$ ipython --no-banner

In [1]: import numpy as np

In [2]: np.set_printoptions(suppress=True, linewidth=120)

In [3]: def tidy(a):
   ...:     return np.round(a, 1) + 0
   ...: 

In [4]: mat = np.load("x.npy")

In [5]: print(mat)
[[ 1  1  3  0]
 [ 1 31  2  1]
 [ 2  3  0  1]
 [ 2  2  0 40]]

In [6]: W = np.array([[-3, -3, 1, 3], [0, 0, -3, 2], [-2, 0, 0, 0], [1, 0, 1, -2]])

In [7]: coef = np.array([-1, -1, -2, -2])

In [8]: hid = np.maximum(mat @ W + coef, 0)

In [9]: print((hid > 0).astype(int))
[[0 0 0 1]
 [0 0 0 1]
 [0 0 0 1]
 [1 0 1 0]]

In [10]: print(hid)
[[ 0  0  0  3]
 [ 0  0  0 61]
 [ 0  0  0  8]
 [33  0 34  0]]

In [11]: basis = np.array([[-1, -3, -1], [2, -2, 3], [3, 3, 2], [2, 0, 2]])

In [12]: print(hid @ basis)
[[  6   0   6]
 [122   0 122]
 [ 16   0  16]
 [ 69   3  35]]

In [13]: rng = np.random.default_rng(869)

In [14]: idx = rng.permutation(4)

In [15]: out = mat[:, idx] * rng.choice([-1, 1], 4)

In [16]: print(out)
[[  1   0  -1  -3]
 [  1   1 -31  -2]
 [  2   1  -3   0]
 [  2  40  -2   0]]

In [17]: Uu, _, Vt = np.linalg.svd(mat.T @ out)

In [18]: print(tidy(Uu @ Vt))
[[ 1.  0.  0.  0.]
 [ 0.  0. -1.  0.]
 [ 0.  0.  0. -1.]
 [ 0.  1.  0.  0.]]

In [19]: print(tidy(np.linalg.lstsq(mat, out)[0]))
[[ 1.  0.  0.  0.]
 [ 0.  0. -1.  0.]
 [ 0.  0.  0. -1.]
 [ 0.  1.  0.  0.]]

In [20]: out = mat / np.linalg.norm(mat, axis=1, keepdims=True)

In [21]: G = out @ out.T

In [22]: print(tidy(np.linalg.norm(out, axis=1)))
[1. 1. 1. 1.]

In [23]: print(tidy(G))
[[1.  0.4 0.4 0. ]
 [0.4 1.  0.8 0.1]
 [0.4 0.8 1.  0.3]
 [0.  0.1 0.3 1. ]]

In [24]: print(tidy(G[0]))
[1.  0.4 0.4 0. ]

In [25]: print((np.abs(G) > 0.9).astype(int))
[[1 0 0 0]
 [0 1 0 0]
 [0 0 1 0]
 [0 0 0 1]]

In [26]: out = np.array([[2, 2, 3], [3, 3, 0], [0, 3, 2]])

In [27]: m1 = np.triu(out)

In [28]: print(m1)
[[2 2 3]
 [0 3 0]
 [0 0 2]]

In [29]: hat = np.triu(np.array([[-2, 0, 2], [-1, 1, 0], [1, 2, 0]]), 1) + np.eye(3)

In [30]: out = hat @ m1 @ np.linalg.inv(hat)

In [31]: print(out)
[[2. 2. 3.]
 [0. 3. 0.]
 [0. 0. 2.]]

In [32]: print(np.linalg.matrix_rank(out))
3

In [33]: print(np.poly(out))
[  1.  -7.  16. -12.]

In [34]: print(tidy(np.linalg.det(out)))
12.0
